% python3 -q
>>> import numpy as np
>>> np.set_printoptions(precision=3, suppress=True, linewidth=200)
>>> def tidy(a):
...     return np.round(a, 3) + 0
... 
>>> A2 = np.array([[2, 5, -9, 2, -6, 6, 9, -2, 7, -5, 5, -2],
...     [-6, -5, 3, 2, 5, 1, 6, -6, 5, 9, -5, -3],
...     [-9, 5, -4, -5, 3, 5, -5, 7, 1, 4, -9, -4],
...     [-6, -7, 9, -9, 4, -6, 1, 0, 5, -1, -4, 5],
...     [-1, 8, 6, -7, -3, -8, 5, -5, -4, 7, 0, 0]])
>>> m1 = A2.T @ A2
>>> m1
array([[ 158,   29,  -60,   98,  -90,    5,   16,  -26,  -51, -101,  145,   20],
       [  29,  188,  -95,  -18,  -92,   28,   23,   15,  -52,   13,   33,  -50],
       [ -60,  -95,  223, -115,   75, -173,   -4,  -58,  -31,   89,  -60,   70],
       [  98,  -18, -115,  163,  -32,   99,   11,  -16,    2,  -52,   81,  -35],
       [ -90,  -92,   75,  -32,   95,  -16,  -50,   18,   18,   62,  -98,    5],
       [   5,   28, -173,   99,  -16,  162,  -11,   57,   54,  -51,    4,  -65],
       [  16,   23,   -4,   11,  -50,  -11,  168, -114,   73,   23,   56,  -11],
       [ -26,   15,  -58,  -16,   18,   57, -114,  114,  -17,  -51,  -43,   -6],
       [ -51,  -52,  -31,    2,   18,   54,   73,  -17,  116,  -19,  -19,   -8],
       [-101,   13,   89,  -52,   62,  -51,   23,  -51,  -19,  172, -102,  -38],
       [ 145,   33,  -60,   81,  -98,    4,   56,  -43,  -19, -102,  147,   21],
       [  20,  -50,   70,  -35,    5,  -65,  -11,   -6,   -8,  -38,   21,   54]])
>>> rank = np.linalg.matrix_rank(m1)
>>> rank
np.int64(5)
>>> ns = np.linalg.svd(m1)[2][rank:].T
>>> [int(np.linalg.matrix_rank(m1[:i])) for i in range(1, len(m1) + 1)]
[1, 2, 3, 4, 5, 5, 5, 5, 5, 5, 5, 5]
>>> vals, evecs = np.linalg.eigh(m1)
>>> vec = np.array([-8, -8, 9, 7, 4, -3, -2, 0, 9, -8, 2, 1])
>>> np.abs(m1).sum(axis=1).max(), tidy(np.abs(vals).max())
(np.int64(1053), np.float64(663.303))
>>> (np.sign(evecs[:, -1].round(6)) == np.sign(evecs[0, -1].round(6))).astype(int)
array([1, 1, 0, 1, 0, 1, 1, 1, 1, 0, 1, 0])
>>> vec @ m1 @ vec
np.int64(81446)
>>> tidy(evecs * np.maximum(vals, 0) @ evecs.T)
array([[ 158.,   29.,  -60.,   98.,  -90.,    5.,   16.,  -26.,  -51., -101.,  145.,   20.],
       [  29.,  188.,  -95.,  -18.,  -92.,   28.,   23.,   15.,  -52.,   13.,   33.,  -50.],
       [ -60.,  -95.,  223., -115.,   75., -173.,   -4.,  -58.,  -31.,   89.,  -60.,   70.],
       [  98.,  -18., -115.,  163.,  -32.,   99.,   11.,  -16.,    2.,  -52.,   81.,  -35.],
       [ -90.,  -92.,   75.,  -32.,   95.,  -16.,  -50.,   18.,   18.,   62.,  -98.,    5.],
       [   5.,   28., -173.,   99.,  -16.,  162.,  -11.,   57.,   54.,  -51.,    4.,  -65.],
       [  16.,   23.,   -4.,   11.,  -50.,  -11.,  168., -114.,   73.,   23.,   56.,  -11.],
       [ -26.,   15.,  -58.,  -16.,   18.,   57., -114.,  114.,  -17.,  -51.,  -43.,   -6.],
       [ -51.,  -52.,  -31.,    2.,   18.,   54.,   73.,  -17.,  116.,  -19.,  -19.,   -8.],
       [-101.,   13.,   89.,  -52.,   62.,  -51.,   23.,  -51.,  -19.,  172., -102.,  -38.],
       [ 145.,   33.,  -60.,   81.,  -98.,    4.,   56.,  -43.,  -19., -102.,  147.,   21.],
       [  20.,  -50.,   70.,  -35.,    5.,  -65.,  -11.,   -6.,   -8.,  -38.,   21.,   54.]])
>>> tidy(np.linalg.eigvalsh(m1[1:, 1:]))
array([  0.   ,   0.   ,   0.   ,   0.   ,   0.   ,   0.   , 140.905, 255.412, 265.408, 343.373, 596.902])
>>> A2 = np.array([[0, -2, -1, 1, 2, -1, 1],
...     [1, 1, -2, -3, 0, -3, 2],
...     [1, 0, 2, 2, 3, 3, -1],
...     [2, -1, 0, -3, 2, -3, 3],
...     [-2, -2, -1, 0, -2, -3, 2],
...     [-1, 0, 2, -2, 1, 1, -3],
...     [0, -1, 2, -1, 1, -1, 3]])
>>> A2[-1] = A2[0]
>>> E = A2 + 0.05 * np.eye(7)
>>> E
array([[ 0.05, -2.  , -1.  ,  1.  ,  2.  , -1.  ,  1.  ],
       [ 1.  ,  1.05, -2.  , -3.  ,  0.  , -3.  ,  2.  ],
       [ 1.  ,  0.  ,  2.05,  2.  ,  3.  ,  3.  , -1.  ],
       [ 2.  , -1.  ,  0.  , -2.95,  2.  , -3.  ,  3.  ],
       [-2.  , -2.  , -1.  ,  0.  , -1.95, -3.  ,  2.  ],
       [-1.  ,  0.  ,  2.  , -2.  ,  1.  ,  1.05, -3.  ],
       [ 0.  , -2.  , -1.  ,  1.  ,  2.  , -1.  ,  1.05]])
>>> A2 = np.array([[-1, -3], [0, 3], [0, -2], [-2, -3], [2, -1], [1, -1], [2, 0]])
>>> np.linalg.matrix_rank(np.vstack([E, A2.T]))
np.int64(7)
>>> tidy(E @ A2)
array([[  2.95,  -8.15],
       [  6.  ,  16.15],
       [  2.  , -19.1 ],
       [ 10.9 ,   0.85],
       [ -0.9 ,   6.95],
       [  2.05,   2.95],
       [  3.1 ,  -8.  ]])
>>> tidy(A2.T @ E.T)
array([[  2.95,   6.  ,   2.  ,  10.9 ,  -0.9 ,   2.05,   3.1 ],
       [ -8.15,  16.15, -19.1 ,   0.85,   6.95,   2.95,  -8.  ]])
